% python3 -q
>>> import numpy as np
>>> import numpy.linalg as la
>>> np.set_printoptions(precision=1, suppress=True, linewidth=200)
>>> def rd(a):
...     return np.round(a, 1) + 0
... 
>>> M = np.load("test11.npy")
>>> M
array([[0, 0, 0, 1, 0, 0, 0, 1],
       [0, 0, 0, 0, 1, 1, 0, 0],
       [0, 0, 0, 1, 0, 0, 0, 1],
       [1, 0, 1, 0, 0, 0, 0, 0],
       [0, 1, 0, 0, 0, 1, 1, 0],
       [0, 1, 0, 0, 1, 0, 1, 0],
       [0, 0, 0, 0, 1, 1, 0, 0],
       [1, 0, 1, 0, 0, 0, 0, 0]])
>>> M @ M
array([[2, 0, 2, 0, 0, 0, 0, 0],
       [0, 2, 0, 0, 1, 1, 2, 0],
       [2, 0, 2, 0, 0, 0, 0, 0],
       [0, 0, 0, 2, 0, 0, 0, 2],
       [0, 1, 0, 0, 3, 2, 1, 0],
       [0, 1, 0, 0, 2, 3, 1, 0],
       [0, 2, 0, 0, 1, 1, 2, 0],
       [0, 0, 0, 2, 0, 0, 0, 2]])
>>> M.sum(axis=0)
array([2, 2, 2, 2, 3, 3, 2, 2])
>>> L = np.diag(M.sum(axis=1)) - M
>>> (la.eigvalsh(L) < 1e-8).sum()
np.int64(2)
>>> L
array([[ 2,  0,  0, -1,  0,  0,  0, -1],
       [ 0,  2,  0,  0, -1, -1,  0,  0],
       [ 0,  0,  2, -1,  0,  0,  0, -1],
       [-1,  0, -1,  2,  0,  0,  0,  0],
       [ 0, -1,  0,  0,  3, -1, -1,  0],
       [ 0, -1,  0,  0, -1,  3, -1,  0],
       [ 0,  0,  0,  0, -1, -1,  2,  0],
       [-1,  0, -1,  0,  0,  0,  0,  2]])
>>> la.matrix_rank(L)
np.int64(6)
>>> round(la.det(L[1:, 1:]))
0
>>> M.sum(axis=0)
array([2, 2, 2, 2, 3, 3, 2, 2])
>>> np.diff(M, axis=0)
array([[ 0,  0,  0, -1,  1,  1,  0, -1],
       [ 0,  0,  0,  1, -1, -1,  0,  1],
       [ 1,  0,  1, -1,  0,  0,  0, -1],
       [-1,  1, -1,  0,  0,  1,  1,  0],
       [ 0,  0,  0,  0,  1, -1,  0,  0],
       [ 0, -1,  0,  0,  0,  1, -1,  0],
       [ 1,  0,  1,  0, -1, -1,  0,  0]])
>>> np.abs(M).max()
np.int64(1)
>>> np.unravel_index(np.abs(M).argmax(), M.shape)
(np.int64(0), np.int64(3))
>>> la.matrix_rank(M)
np.int64(5)
>>> K = np.loadtxt("run5.csv", delimiter=",")
>>> rd(K)
array([[ 1. ,  0. ,  0. ,  0.1,  0. ,  0. ,  0. ],
       [ 0. ,  1. ,  0. ,  0. ,  0. ,  0. ,  0. ],
       [ 0. ,  0. ,  1. ,  0. ,  0. ,  0. ,  0. ],
       [ 0.1,  0. ,  0. ,  0.2, -0.1,  0.2, -0.3],
       [ 0. ,  0. ,  0. , -0.1,  1. ,  0. ,  0. ],
       [ 0. ,  0. ,  0. ,  0.2,  0. ,  0.9,  0.1],
       [ 0. ,  0. ,  0. , -0.3,  0. ,  0.1,  0.9]])
>>> rk = la.matrix_rank(K)
>>> rk
np.int64(6)
>>> N = la.svd(K)[2][rk:].T
>>> rd(N @ N.T)
array([[ 0. ,  0. ,  0. , -0.1,  0. ,  0. ,  0. ],
       [ 0. ,  0. ,  0. ,  0. ,  0. ,  0. ,  0. ],
       [ 0. ,  0. ,  0. ,  0. ,  0. ,  0. ,  0. ],
       [-0.1,  0. ,  0. ,  0.8,  0.1, -0.2,  0.3],
       [ 0. ,  0. ,  0. ,  0.1,  0. ,  0. ,  0. ],
       [ 0. ,  0. ,  0. , -0.2,  0. ,  0.1, -0.1],
       [ 0. ,  0. ,  0. ,  0.3,  0. , -0.1,  0.1]])
>>> N.shape
(7, 1)
>>> [int(la.matrix_rank(K[:i])) for i in range(1, len(K) + 1)]
[1, 2, 3, 4, 5, 6, 6]
>>> [int(la.matrix_rank(np.delete(K, i, axis=0))) for i in range(7)]
[6, 6, 6, 6, 6, 6, 6]
